% python3 -q
>>> import numpy as np
>>> from numpy import linalg as LA
>>> np.set_printoptions(precision=1, suppress=True, linewidth=160, legacy="1.25")
>>> def rnd(a):
...     return np.round(a, 1) + 0
... 
>>> F = np.array([[0.3, 1.5, -0.8, -1.3, -0.1, 1.1],
...     [-0.2, 1.6, 0.0, -0.9, -0.2, -1.2],
...     [0.0, 0.0, -1.1, -0.8, -1.4, -1.1],
...     [0.9, -0.2, 0.9, -0.2, 0.8, -0.7],
...     [0.6, 0.5, 0.6, -1.0, -0.7, 0.8],
...     [-0.5, -1.0, 1.6, -1.8, 1.4, -0.6],
...     [0.8, 0.9, -0.5, 1.1, 0.8, -1.2],
...     [-0.7, 0.0, 1.9, -0.9, -0.5, 0.6]])
>>> F
array([[ 0.3,  1.5, -0.8, -1.3, -0.1,  1.1],
       [-0.2,  1.6,  0. , -0.9, -0.2, -1.2],
       [ 0. ,  0. , -1.1, -0.8, -1.4, -1.1],
       [ 0.9, -0.2,  0.9, -0.2,  0.8, -0.7],
       [ 0.6,  0.5,  0.6, -1. , -0.7,  0.8],
       [-0.5, -1. ,  1.6, -1.8,  1.4, -0.6],
       [ 0.8,  0.9, -0.5,  1.1,  0.8, -1.2],
       [-0.7,  0. ,  1.9, -0.9, -0.5,  0.6]])
>>> LA.norm(F, axis=1).argmax()
5
>>> print(rnd(LA.norm(F, axis=1)))
[2.4 2.2 2.2 1.7 1.8 3.1 2.2 2.3]
>>> print(rnd(LA.norm(F[4] - F[6])))
3.5
>>> rnd(LA.norm(F) ** 2 / LA.norm(F, 2) ** 2)
2.8
>>> rnd(LA.norm(F, 2))
3.9
>>> print(rnd(F[4] @ F[6]))
-2.0
>>> rnd(LA.norm(F, 1)), rnd(LA.norm(F, np.inf))
(8.0, 6.9)
>>> out = np.c_[F[:, :4] @ np.array([[0, 0, 5, 3], [5, 1, 1, 2], [3, 4, 5, 1], [2, 3, 3, 0]]), np.array([-8, 4, 1, 3, 8, -2, 7, -8])]
>>> rnd(out)
array([[ 2.5, -5.6, -4.9,  3.1, -8. ],
       [ 6.2, -1.1, -2.1,  2.6,  4. ],
       [-4.9, -6.8, -7.9, -1.1,  1. ],
       [ 1.3,  2.8,  8.2,  3.2,  3. ],
       [ 2.3, -0.1,  3.5,  3.4,  8. ],
       [-3.8,  0. , -0.9, -1.9, -2. ],
       [ 5.2,  2.2,  5.7,  3.7,  7. ],
       [ 3.9,  4.9,  3.3, -0.2, -8. ]])
>>> rnd(LA.norm(out - F @ LA.lstsq(F, out)[0], axis=0))
array([ 0. ,  0. ,  0. ,  0. , 10.1])
>>> LA.matrix_rank(out)
5
>>> rnd(LA.lstsq(F, out[:, 0])[0])
array([0., 5., 3., 2., 0., 0.])
>>> rnd(LA.norm(LA.qr(F)[0].T @ out, axis=0) ** 2 / ((out ** 2).sum(axis=0) + 1e-12))
array([1. , 1. , 1. , 1. , 0.6])
>>> out = F / np.sqrt((F ** 2).mean(axis=1, keepdims=True))
>>> rnd(F - F.mean(axis=1, keepdims=True))
array([[ 0.2,  1.4, -0.9, -1.4, -0.2,  1. ],
       [-0.1,  1.8,  0.2, -0.8, -0.1, -1. ],
       [ 0.7,  0.7, -0.4, -0.1, -0.7, -0.4],
       [ 0.6, -0.5,  0.6, -0.5,  0.6, -1. ],
       [ 0.5,  0.4,  0.5, -1.1, -0.8,  0.7],
       [-0.4, -0.8,  1.8, -1.6,  1.5, -0.4],
       [ 0.5,  0.6, -0.8,  0.8,  0.5, -1.5],
       [-0.8, -0.1,  1.8, -1. , -0.6,  0.5]])
>>> LA.matrix_rank(F - F.mean(axis=1, keepdims=True))
5
>>> print(rnd(out[6]))
[ 0.9  1.  -0.5  1.2  0.9 -1.3]
>>> f, v = F[2], F[6]
>>> rnd(f @ f)
5.0
>>> pr = (f @ v) / (f @ f) * f
>>> rnd(v - pr)
array([ 0.8,  0.9, -0.5,  1.1,  0.8, -1.2])
>>> print(rnd(pr))
[0. 0. 0. 0. 0. 0.]
>>> print(rnd((v - pr) @ f))
0.0
>>> x0 = np.array([1, -3, -1, -2, -2, 1])
>>> target = F @ x0
>>> rnd(target)
array([ 0.5, -4. ,  4.4, -1.3,  2.7,  1.1, -6.4,  0.8])
>>> rnd(LA.solve(F.T @ F, F.T @ target))
array([ 1., -3., -1., -2., -2.,  1.])
>>> rng = np.random.default_rng(307552)
>>> target = target + 0.3 * rng.normal(size=8)
>>> rnd(target)
array([ 0.4, -3.7,  4.1, -1.4,  2.8,  1. , -6.3,  0.3])
>>> coef, *_ = LA.lstsq(F, target)
>>> rnd(coef)
array([ 1. , -2.9, -1. , -1.9, -1.9,  1. ])
>>> rnd(F.T @ (target - F @ coef))
array([0., 0., 0., 0., 0., 0.])
>>> W0 = np.loadtxt("block2.csv", delimiter=",")
>>> print(W0)
[[0. 0. 0. 0. 3. 1. 0. 1. 0. 0. 0. 3. 0. 3.]
 [0. 3. 1. 0. 0. 0. 0. 0. 2. 0. 0. 0. 1. 0.]
 [0. 1. 1. 1. 0. 0. 0. 0. 3. 0. 0. 0. 0. 0.]
 [0. 2. 1. 0. 0. 0. 0. 0. 2. 0. 0. 0. 2. 0.]
 [1. 0. 0. 0. 2. 2. 0. 1. 0. 0. 0. 2. 0. 3.]
 [2. 0. 0. 0. 0. 1. 0. 1. 0. 0. 0. 3. 0. 2.]
 [0. 0. 0. 0. 0. 0. 1. 0. 0. 0. 3. 0. 0. 0.]
 [0. 0. 0. 0. 3. 0. 0. 3. 0. 0. 0. 0. 0. 0.]
 [0. 2. 3. 1. 0. 0. 0. 0. 3. 0. 0. 0. 3. 0.]
 [0. 0. 0. 0. 0. 3. 0. 0. 0. 1. 0. 0. 0. 1.]
 [0. 0. 0. 0. 0. 0. 3. 0. 0. 0. 2. 0. 0. 0.]
 [0. 0. 0. 0. 0. 2. 0. 3. 0. 3. 0. 3. 0. 0.]
 [0. 1. 2. 1. 0. 0. 0. 0. 2. 0. 0. 0. 3. 0.]
 [1. 0. 0. 0. 0. 0. 0. 0. 0. 2. 0. 1. 0. 2.]]
>>> # splits into 3 blocks
>>> C2 = W0.T @ W0
>>> rnd(LA.svd(W0, compute_uv=False) ** 2)
array([87.1, 80.1, 20.6, 20.3, 18.2,  8.6,  6.4,  4.2,  4. ,  2.7,  2.4,  0.4,  0.1,  0. ])
>>> LA.matrix_rank(C2)
14
>>> np.diag(C2)
array([ 6., 19., 16.,  3., 22., 19., 10., 21., 30., 14., 13., 32., 23., 27.])
>>> print(np.allclose(C2, C2.T))
True
>>> (W0 @ W0.T).shape
(14, 14)
>>> out = W0 / LA.norm(W0, axis=1, keepdims=True)
>>> C2 = out @ out.T
>>> print(rnd(C2[7]))
[0.5 0.  0.  0.  0.4 0.2 0.  1.  0.  0.  0.  0.4 0.  0. ]
>>> print(np.argwhere(np.triu(np.abs(C2) > 0.95, 1)))
[[ 8 12]]
>>> rnd(np.degrees(np.arccos(np.clip(C2[7, 4], -1, 1))))
63.7
>>> print((C2 - 2 * np.eye(14)).round(6).argmax(axis=1))
[ 4  3  8  8  0  4 10  0 12  4  6  5  8  5]
>>> rnd(LA.norm(out, axis=1))
array([1., 1., 1., 1., 1., 1., 1., 1., 1., 1., 1., 1., 1., 1.])
>>> print(W0.sum(axis=1))
[11.  7.  6.  7. 11.  9.  4.  6. 12.  5.  5. 11.  9.  6.]
>>> print(rnd(W0.mean(axis=0)))
[0.3 0.6 0.6 0.2 0.6 0.6 0.3 0.6 0.9 0.4 0.4 0.9 0.6 0.8]
>>> print(np.unravel_index(np.abs(W0).argmax(), W0.shape))
(0, 4)
>>> print(np.abs(W0).max())
3.0
>>> W0.sum(axis=0)
array([ 4.,  9.,  8.,  3.,  8.,  9.,  4.,  9., 12.,  6.,  5., 12.,  9., 11.])
>>> x0 = np.array([5, 1, 7, -3, 3, -4, 3, -9, -9, 5, 7, -6, -6, -6])
>>> h1 = np.maximum(W0 @ x0, 0)
>>> np.maximum(W0 @ (3 * x0), 0)
array([ 0.,  0.,  0.,  0.,  0.,  0., 72.,  0.,  0.,  0., 69.,  0.,  0.,  0.])
>>> np.flatnonzero(h1 > 1e-9)
array([ 6, 10])
>>> h1
array([ 0.,  0.,  0.,  0.,  0.,  0., 24.,  0.,  0.,  0., 23.,  0.,  0.,  0.])
>>> rnd(np.tanh(W0 @ x0))
array([-1., -1., -1., -1., -1., -1.,  1., -1., -1., -1.,  1., -1., -1., -1.])
>>> print(rnd(LA.det(W0)))
-7896.0
>>> M = np.loadtxt("case5.csv", delimiter=",")
>>> M
array([[ 9.,  0., -6.,  3.,  6., -6.,  3., -6.,  0., -6.,  0.],
       [ 0.,  0.,  0.,  0.,  0.,  0.,  0.,  0.,  0.,  0.,  0.],
       [-6.,  0.,  4., -2., -4.,  4., -2.,  4.,  0.,  4.,  0.],
       [ 3.,  0., -2.,  1.,  2., -2.,  1., -2.,  0., -2.,  0.],
       [ 6.,  0., -4.,  2.,  4., -4.,  2., -4.,  0., -4.,  0.],
       [-6.,  0.,  4., -2., -4.,  4., -2.,  4.,  0.,  4.,  0.],
       [ 3.,  0., -2.,  1.,  2., -2.,  1., -2.,  0., -2.,  0.],
       [-6.,  0.,  4., -2., -4.,  4., -2.,  4.,  0.,  4.,  0.],
       [ 0.,  0.,  0.,  0.,  0.,  0.,  0.,  0.,  0.,  0.,  0.],
       [-6.,  0.,  4., -2., -4.,  4., -2.,  4.,  0.,  4.,  0.],
       [ 0.,  0.,  0.,  0.,  0.,  0.,  0.,  0.,  0.,  0.,  0.]])
>>> t = np.radians(60)
>>> r_ = np.eye(11)
>>> r_[6, 6] = r_[8, 8] = np.cos(t)
>>> r_[6, 8], r_[8, 6] = -np.sin(t), np.sin(t)
>>> print(rnd(r_))
[[ 1.   0.   0.   0.   0.   0.   0.   0.   0.   0.   0. ]
 [ 0.   1.   0.   0.   0.   0.   0.   0.   0.   0.   0. ]
 [ 0.   0.   1.   0.   0.   0.   0.   0.   0.   0.   0. ]
 [ 0.   0.   0.   1.   0.   0.   0.   0.   0.   0.   0. ]
 [ 0.   0.   0.   0.   1.   0.   0.   0.   0.   0.   0. ]
 [ 0.   0.   0.   0.   0.   1.   0.   0.   0.   0.   0. ]
 [ 0.   0.   0.   0.   0.   0.   0.5  0.  -0.9  0.   0. ]
 [ 0.   0.   0.   0.   0.   0.   0.   1.   0.   0.   0. ]
 [ 0.   0.   0.   0.   0.   0.   0.9  0.   0.5  0.   0. ]
 [ 0.   0.   0.   0.   0.   0.   0.   0.   0.   1.   0. ]
 [ 0.   0.   0.   0.   0.   0.   0.   0.   0.   0.   1. ]]
>>> out = M @ r_.T
>>> np.allclose(M @ M.T, out @ out.T)
True
>>> np.allclose(LA.norm(M, axis=1), LA.norm(out, axis=1))
True
>>> U, sig, Vt = LA.svd(M)
>>> np.argmax(sig[:-1] / (sig[1:] + 1e-6)) + 1
1
>>> rnd(sig)
array([31.,  0.,  0.,  0.,  0.,  0.,  0.,  0.,  0.,  0.,  0.])
>>> out = U[:, :1] @ np.diag(sig[:1]) @ Vt[:1]
>>> rnd(LA.norm(M - out) / LA.norm(M))
0.0
>>> rnd(np.abs(M - out).max())
0.0
>>> out = np.array([[1, -1, 2],
...     [2, 3, 0],
...     [-1, 1, -3],
...     [-2, -3, 3],
...     [-2, -2, -1],
...     [-1, 0, 3],
...     [-1, -3, 3],
...     [-2, -2, 2],
...     [-2, 3, -2],
...     [0, 2, 0],
...     [-1, 1, 3]])
>>> print(LA.matrix_rank(M @ out))
1
>>> np.einsum("ij,ij->i", M, M)
array([279.,   0., 124.,  31., 124., 124.,  31., 124.,   0., 124.,   0.])
>>> out @ M
Traceback (most recent call last):
  File "<python-input-86>", line 1, in <module>
    out @ M
    ~~~~^~~
ValueError: matmul: Input operand 1 has a mismatch in its core dimension 0, with gufunc signature (n?,k),(k,m?)->(n?,m?) (size 11 is different from 3)
>>> np.vstack([M, out.T]).shape
(14, 11)
>>> np.einsum("ik,kj->ij", M, out)
array([[ 12., -45.,  18.],
       [  0.,   0.,   0.],
       [ -8.,  30., -12.],
       [  4., -15.,   6.],
       [  8., -30.,  12.],
       [ -8.,  30., -12.],
       [  4., -15.,   6.],
       [ -8.,  30., -12.],
       [  0.,   0.,   0.],
       [ -8.,  30., -12.],
       [  0.,   0.,   0.]])
>>> np.einsum("ij->j", M)
array([-3.,  0.,  2., -1., -2.,  2., -1.,  2.,  0.,  2.,  0.])
